In [1]: import numpy as np

In [2]: import numpy.linalg as la

In [3]: np.set_printoptions(precision=1, suppress=True, linewidth=100)

In [4]: tidy = lambda a: np.round(a, 1) + 0

In [5]: M = np.loadtxt("out1.csv", delimiter=",")

In [6]: M
Out[6]: 
array([[ 0.,  0.,  0.,  0.,  1.,  3.],
       [ 4., 15.,  1.,  9.,  7.,  0.],
       [ 0.,  0.,  0.,  7.,  0.,  0.],
       [ 0.,  0.,  1.,  7.,  0.,  1.],
       [ 0.,  6.,  0.,  8.,  5.,  0.],
       [ 0.,  0.,  0.,  4.,  0.,  0.],
       [ 0.,  0.,  0.,  0.,  1.,  0.],
       [ 4.,  7.,  5.,  5.,  0.,  5.],
       [ 0.,  0.,  0.,  0.,  0.,  1.],
       [ 1.,  0.,  3.,  5.,  0.,  0.],
       [ 0.,  0.,  0.,  0.,  0.,  0.],
       [ 0.,  0.,  0.,  0.,  0.,  0.],
       [ 0.,  0.,  0.,  0.,  0.,  0.],
       [ 0.,  1.,  0.,  0.,  0.,  0.],
       [ 0.,  4.,  0.,  8.,  5.,  3.],
       [ 2.,  4.,  5.,  9.,  3., 11.],
       [ 2., 11.,  0.,  5.,  7.,  1.],
       [ 2.,  6.,  4., 10.,  5.,  9.],
       [ 0.,  0.,  0.,  0.,  1.,  1.]])

In [7]: W = np.array([[1, 1, 0, 3, 2],
   ...:     [2, 3, 1, 1, 3],
   ...:     [2, 1, 0, 2, 1],
   ...:     [0, 2, 0, 0, 2],
   ...:     [0, 2, 1, 1, 2],
   ...:     [0, 1, 3, 2, 0]])

In [8]: c = np.array([2, 3, -1, -1, 2])

In [9]: act = np.maximum(M @ W + c, 0)

In [10]: print(act)
[[ 2.  8.  9.  6.  4.]
 [38. 85. 21. 35. 88.]
 [ 2. 17.  0.  0. 16.]
 [ 4. 19.  2.  3. 17.]
 [14. 47. 10. 10. 46.]
 [ 2. 11.  0.  0. 10.]
 [ 2.  5.  0.  0.  4.]
 [30. 48. 21. 38. 46.]
 [ 2.  4.  2.  1.  2.]
 [ 9. 17.  0.  8. 17.]
 [ 2.  3.  0.  0.  2.]
 [ 2.  3.  0.  0.  2.]
 [ 2.  3.  0.  0.  2.]
 [ 4.  6.  0.  0.  5.]
 [10. 44. 17. 14. 40.]
 [22. 57. 39. 44. 47.]
 [26. 63. 20. 25. 63.]
 [24. 66. 37. 42. 58.]
 [ 2.  6.  3.  2.  4.]]

In [11]: print(tidy((act > 0).mean(axis=0)))
[1.  1.  0.6 0.6 1. ]

In [12]: print(la.matrix_rank(act))
5

In [13]: C = np.array([[2, 0, 2], [2, 0, 1], [0, 2, 2], [0, 0, 0], [2, 2, 1]])

In [14]: W @ C
Out[14]: 
array([[ 8,  4,  5],
       [16,  8, 12],
       [ 8,  2,  6],
       [ 8,  4,  4],
       [ 8,  6,  6],
       [ 2,  6,  7]])

In [15]: print((act @ C).round(6).argmax(axis=1))
[2 0 0 0 0 0 0 0 0 0 0 0 0 0 0 0 0 0 0]

In [16]: act @ C
Out[16]: 
array([[ 28.,  26.,  34.],
       [422., 218., 291.],
       [ 70.,  32.,  37.],
       [ 80.,  38.,  48.],
       [214., 112., 141.],
       [ 46.,  20.,  25.],
       [ 22.,   8.,  13.],
       [248., 134., 196.],
       [ 16.,   8.,  14.],
       [ 86.,  34.,  52.],
       [ 14.,   4.,   9.],
       [ 14.,   4.,   9.],
       [ 14.,   4.,   9.],
       [ 30.,  10.,  19.],
       [188., 114., 138.],
       [252., 172., 226.],
       [304., 166., 218.],
       [296., 190., 246.],
       [ 24.,  14.,  20.]])

In [17]: Y = np.array([[1, -2, 2], [1, 2, 2], [-2, -1, -2]])

In [18]: C = np.array([[9, 5, 4], [7, 7, 1], [0, -3, -2]])

In [19]: mat = np.block([[Y, np.array([[-1, 1, 0], [-1, -1, 2], [2, 2, 0]])], [np.zeros((3, 3)), C]])

In [20]: mat
Out[20]: 
array([[ 1., -2.,  2., -1.,  1.,  0.],
       [ 1.,  2.,  2., -1., -1.,  2.],
       [-2., -1., -2.,  2.,  2.,  0.],
       [ 0.,  0.,  0.,  9.,  5.,  4.],
       [ 0.,  0.,  0.,  7.,  7.,  1.],
       [ 0.,  0.,  0.,  0., -3., -2.]])

In [21]: blk = np.stack([mat, 4 * mat, mat[::-1]])

In [22]: la.matrix_rank(blk.reshape(3, -1))
Out[22]: np.int64(2)

In [23]: np.einsum("bij,cij->bc", blk, blk)
Out[23]: 
array([[ 277., 1108.,   26.],
       [1108., 4432.,  104.],
       [  26.,  104.,  277.]])

In [24]: blk.sum(axis=0)
Out[24]: 
array([[  5., -10.,  10.,  -5.,   2.,  -2.],
       [  5.,  10.,  10.,   2.,   2.,  11.],
       [-10.,  -5., -10.,  19.,  15.,   4.],
       [ -2.,  -1.,  -2.,  47.,  27.,  20.],
       [  1.,   2.,   2.,  34.,  34.,   7.],
       [  1.,  -2.,   2.,  -1., -14., -10.]])

In [25]: tidy(la.matrix_power(mat, 4))
Out[25]: 
array([[   27.,    16.,    26.,  1422.,   999.,   416.],
       [    7.,    16.,     2., -3256., -2131.,  -972.],
       [  -11.,   -16.,     6.,  5437.,  3438.,  1615.],
       [    0.,     0.,     0., 20379., 12901.,  6105.],
       [    0.,     0.,     0., 21371., 13682.,  6402.],
       [    0.,     0.,     0., -4137., -2658., -1187.]])

In [26]: np.allclose(mat @ mat.T, mat.T @ mat)
Out[26]: False

In [27]: (mat - mat.T) / 2
Out[27]: 
array([[ 0. , -1.5,  2. , -0.5,  0.5,  0. ],
       [ 1.5,  0. ,  1.5, -0.5, -0.5,  1. ],
       [-2. , -1.5,  0. ,  1. ,  1. ,  0. ],
       [ 0.5,  0.5, -1. ,  0. , -1. ,  2. ],
       [-0.5,  0.5, -1. ,  1. ,  0. ,  2. ],
       [ 0. , -1. ,  0. , -2. , -2. ,  0. ]])

In [28]: tidy(la.det(mat))
Out[28]: np.float64(-904.0)

In [29]: print(tidy(np.sort(np.abs(la.eigvals(mat)))))
[ 1.6  2.2  2.2  2.6  3.2 13.4]

In [30]: np.allclose(mat, mat.T)
Out[30]: False

In [31]: assert mat == mat.T
---------------------------------------------------------------------------
ValueError                                Traceback (most recent call last)
Cell In[31], line 1
----> 1 assert mat == mat.T

ValueError: The truth value of an array with more than one element is ambiguous. Use a.any() or a.all()

In [32]: data = np.array([[1, 1, 0, 0], [1, 1, 2, 0], [-2, -2, -6, 0]])

In [33]: print(data)
[[ 1  1  0  0]
 [ 1  1  2  0]
 [-2 -2 -6  0]]

In [34]: np.allclose(data[:-1].T @ la.lstsq(data[:-1].T, data[-1])[0], data[-1])
Out[34]: True

In [35]: print(np.abs(np.diag(la.qr(data)[1])) > 1e-9)
[ True False  True]

In [36]: print(np.unique(data.round(6), axis=0).shape)
(3, 4)

In [37]: U, s, vt = la.svd(data)

In [38]: print(tidy(s))
[7.1 1.3 0. ]

In [39]: Y = U[:, :2] @ np.diag(s[:2]) @ vt[:2]

In [40]: print(tidy(np.abs(data - Y).max()))
0.0

In [41]: la.matrix_rank(data, rtol=0.05)
Out[41]: np.int64(2)

In [42]: [round(float(x), 1) for x in la.svd(data, compute_uv=False)[:3]]
Out[42]: [7.1, 1.3, 0.0]

In [43]: tidy(la.norm(data, 2) / la.norm(data))
Out[43]: np.float64(1.0)

In [44]: print(np.argsort(-la.norm(data, axis=0).round(6), kind="stable")[:3])
[2 0 1]

In [45]: F = np.loadtxt("run14.csv", delimiter=",")

In [46]: print(F)
[[ 1. -1.  1. -1. -1.  1. -1.  1.]
 [ 1.  1. -1. -1. -1. -1.  1.  1.]
 [ 1. -1. -1.  1.  1. -1. -1.  1.]]

In [47]: Y = F / la.norm(F, axis=1, keepdims=True)

In [48]: G = Y @ Y.T

In [49]: tidy(G)
Out[49]: 
array([[1., 0., 0.],
       [0., 1., 0.],
       [0., 0., 1.]])

In [50]: (G - 2 * np.eye(3)).round(6).argmax(axis=1)
Out[50]: array([1, 0, 0])

In [51]: (np.abs(G) > 0.9).astype(int)
Out[51]: 
array([[1, 0, 0],
       [0, 1, 0],
       [0, 0, 1]])

In [52]: s = 20 * 0.5 ** np.arange(4)

In [53]: rng = np.random.default_rng(103)

In [54]: X = rng.normal(size=(23, 4)) * rng.permutation(s)

In [55]: tidy(X)
Out[55]: 
array([[  5.5,  -3.2,   6.5, -24. ],
       [  5.4,  -3.9,  -7.1, -12.1],
       [-10.5,   2.1, -15.5, -26.1],
       [ -2.8,   1.9,  -8.1,  39.8],
       [ -0.1,  -0.7,   4.5,  -2.6],
       [ -5.3,  -1.4,   1.7,  31.5],
       [  1.3,   1.2, -22.4,  -5.4],
       [ -0.1,   4.4,  15.9,   2.4],
       [  2.6,  -0.2,  -7.3,   0.3],
       [ -1.9,   0.8,   6.8,  -4. ],
       [  5.6,  -2.8,   0.1,   4. ],
       [ -9.2,   1.6,   7.2,  34.4],
       [ -0.2,   1.5,   6.5, -32.7],
       [  1.5,  -3.6,   2.9,  14.6],
       [  1.4,  -5.1,  14.7,   6.1],
       [  5. ,  -1.7,  -3.9,  41.8],
       [ -1. ,  -1.1,  -3.7,  20.1],
       [ -7.9,  -0.8,  -8.9,  50.2],
       [  5.4,   0.3,   2.4,  -4.5],
       [ -2.2,  -0.4,  17.8,  -5.8],
       [ -1.3,   0.8,  14.9,   9.7],
       [ -5.3,   0.2,   0.3, -26.5],
       [ -3.7,   0.9,  -4.3,  33.8]])

In [56]: Y = X / la.norm(X, axis=1, keepdims=True)

In [57]: G = Y @ Y.T

In [58]: tidy(np.degrees(np.arccos(np.clip(G[2, 3], -1, 1))))
Out[58]: np.float64(132.1)

In [59]: np.argwhere(np.triu(np.abs(G) > 0.95, 1))
Out[59]: 
array([[ 0,  3],
       [ 0, 12],
       [ 0, 16],
       [ 0, 17],
       [ 0, 22],
       [ 3,  5],
       [ 3, 12],
       [ 3, 15],
       [ 3, 16],
       [ 3, 17],
       [ 3, 22],
       [ 4,  9],
       [ 4, 19],
       [ 5, 11],
       [ 5, 12],
       [ 5, 16],
       [ 5, 17],
       [ 5, 22],
       [ 9, 19],
       [12, 15],
       [12, 16],
       [12, 17],
       [12, 21],
       [12, 22],
       [15, 16],
       [15, 17],
       [15, 21],
       [15, 22],
       [16, 17],
       [16, 21],
       [16, 22],
       [17, 22]])

In [60]: tidy(la.norm(Y, axis=1))
Out[60]: array([1., 1., 1., 1., 1., 1., 1., 1., 1., 1., 1., 1., 1., 1., 1., 1., 1., 1., 1., 1., 1., 1., 1.])

In [61]: D = la.norm(X[:, None] - X[None], axis=-1)

In [62]: tidy(D[:5, :5])
Out[62]: 
array([[ 0. , 18. , 27.8, 66.1, 22.3],
       [18. ,  0. , 23.6, 52.9, 16.3],
       [27.8, 23.6,  0. , 66.8, 32.7],
       [66.1, 52.9, 66.8,  0. , 44.4],
       [22.3, 16.3, 32.7, 44.4,  0. ]])

In [63]: D[22].round(6).argsort(kind="stable")[:4]
Out[63]: array([22,  5,  3, 15])

In [64]: D.mean(axis=1).argmax()
Out[64]: np.int64(17)

In [65]: np.flatnonzero(D[22] < D.mean() / 2)
Out[65]: array([ 3,  5, 11, 15, 16, 22])

In [66]: np.unravel_index(D.round(6).argmax(), D.shape)
Out[66]: (np.int64(12), np.int64(17))

In [67]: P = X @ la.solve(X.T @ X, X.T)

In [68]: tidy(np.diag(P))
Out[68]: 
array([0.2, 0.2, 0.5, 0.2, 0. , 0.2, 0.2, 0.4, 0. , 0. , 0.1, 0.2, 0.1, 0.1, 0.3, 0.2, 0. , 0.3,
       0.1, 0.2, 0.1, 0.2, 0.1])

In [69]: np.allclose(P @ P, P)
Out[69]: True

In [70]: print(tidy(la.eigvalsh(P)))
[0. 0. 0. 0. 0. 0. 0. 0. 0. 0. 0. 0. 0. 0. 0. 0. 0. 0. 0. 1. 1. 1. 1.]

In [71]: Xc = X - X.mean(axis=0)

In [72]: vecs = la.svd(Xc)[2][:3]

In [73]: Y = Xc - Xc @ vecs.T @ vecs

In [74]: tidy(np.diag(vecs.T @ vecs))
Out[74]: array([0.9, 0.1, 1. , 1. ])

In [75]: tidy(Y.std(axis=0))
Out[75]: array([0.5, 1.8, 0. , 0. ])

In [76]: def softmax(z):
    ...:     e = np.exp(z - z.max(axis=-1, keepdims=True))
    ...:     return e / e.sum(axis=-1, keepdims=True)
    ...: 

In [77]: tidy(softmax(10 * X[7]))
Out[77]: array([0., 0., 1., 0.])

In [78]: tidy(softmax(X[7]))
Out[78]: array([0., 0., 1., 0.])

In [79]: tidy(softmax(X[7] + -2))
Out[79]: array([0., 0., 1., 0.])

In [80]: S = X @ X.T / np.sqrt(4)

In [81]: softmax(S).round(6).argmax(axis=1)
Out[81]: array([12,  2,  2, 17, 12, 17,  6,  7,  6, 12, 15, 17, 12, 17, 11, 17, 17, 17, 12, 19, 11, 12, 17])

In [82]: arr = np.array([[0.9, -1.3, -0.2, 0.1],
    ...:     [1.2, -2.1, -0.7, 0.5],
    ...:     [1.7, -3.7, 0.1, -0.6]])

In [83]: r0, v = arr[0], arr[2]

In [84]: tidy(r0 @ r0)
Out[84]: np.float64(2.6)

In [85]: tidy(r0 @ v)
Out[85]: np.float64(6.3)

In [86]: p = (r0 @ v) / (r0 @ r0) * r0

In [87]: tidy(p)
Out[87]: array([ 2.2, -3.2, -0.5,  0.2])

In [88]: la.matrix_rank(np.outer(r0, v))
Out[88]: np.int64(1)

In [89]: tidy(la.norm(r0 + v) ** 2 + la.norm(r0 - v) ** 2)
Out[89]: np.float64(39.0)

In [90]: print(tidy(v - p))
[-0.5 -0.5  0.6 -0.8]

In [91]: blk = np.stack([arr, 4 * arr, arr[::-1]])

In [92]: print(tidy(np.einsum("bij,cij->bc", blk, blk)))
[[ 26.1 104.4  19.1]
 [104.4 417.4  76.4]
 [ 19.1  76.4  26.1]]

In [93]: tidy(blk.sum(axis=0))
Out[93]: 
array([[  6.2, -10.2,  -0.9,  -0.1],
       [  7.2, -12.6,  -4.2,   3. ],
       [  9.4, -19.8,   0.3,  -2.9]])

In [94]: (blk @ arr.T).shape
Out[94]: (3, 3, 3)

In [95]: print(la.matrix_rank(blk))
[3 3 3]

In [96]: blk.shape
Out[96]: (3, 3, 4)

In [97]: x = np.array([-2, 1, 2, -1])

In [98]: h = np.maximum(arr @ x, 0)

In [99]: np.maximum(arr @ (3 * x), 0)
Out[99]: array([0., 0., 0.])

In [100]: np.flatnonzero(h > 1e-9)
Out[100]: array([], dtype=int64)

In [101]: arr.T @ h
Out[101]: array([0., 0., 0., 0.])

In [102]: h
Out[102]: array([0., 0., 0.])

In [103]: W0 = np.load("data.npy")

In [104]: W0
Out[104]: 
array([[1, 2, 0, 0, 0, 0],
       [2, 0, 0, 0, 0, 0],
       [1, 2, 0, 0, 0, 0],
       [0, 0, 1, 2, 0, 0],
       [0, 0, 2, 0, 0, 0],
       [0, 0, 1, 2, 0, 0],
       [0, 0, 0, 0, 1, 2],
       [0, 0, 0, 0, 2, 0],
       [0, 0, 0, 0, 1, 2]])

In [105]: P = W0 @ la.solve(W0.T @ W0, W0.T)

In [106]: print(np.diag(P))
[0.5 1.  0.5 0.5 1.  0.5 0.5 1.  0.5]

In [107]: tidy(P)
Out[107]: 
array([[0.5, 0. , 0.5, 0. , 0. , 0. , 0. , 0. , 0. ],
       [0. , 1. , 0. , 0. , 0. , 0. , 0. , 0. , 0. ],
       [0.5, 0. , 0.5, 0. , 0. , 0. , 0. , 0. , 0. ],
       [0. , 0. , 0. , 0.5, 0. , 0.5, 0. , 0. , 0. ],
       [0. , 0. , 0. , 0. , 1. , 0. , 0. , 0. , 0. ],
       [0. , 0. , 0. , 0.5, 0. , 0.5, 0. , 0. , 0. ],
       [0. , 0. , 0. , 0. , 0. , 0. , 0.5, 0. , 0.5],
       [0. , 0. , 0. , 0. , 0. , 0. , 0. , 1. , 0. ],
       [0. , 0. , 0. , 0. , 0. , 0. , 0.5, 0. , 0.5]])

In [108]: tidy(la.eigvalsh(P))
Out[108]: array([0., 0., 0., 1., 1., 1., 1., 1., 1.])
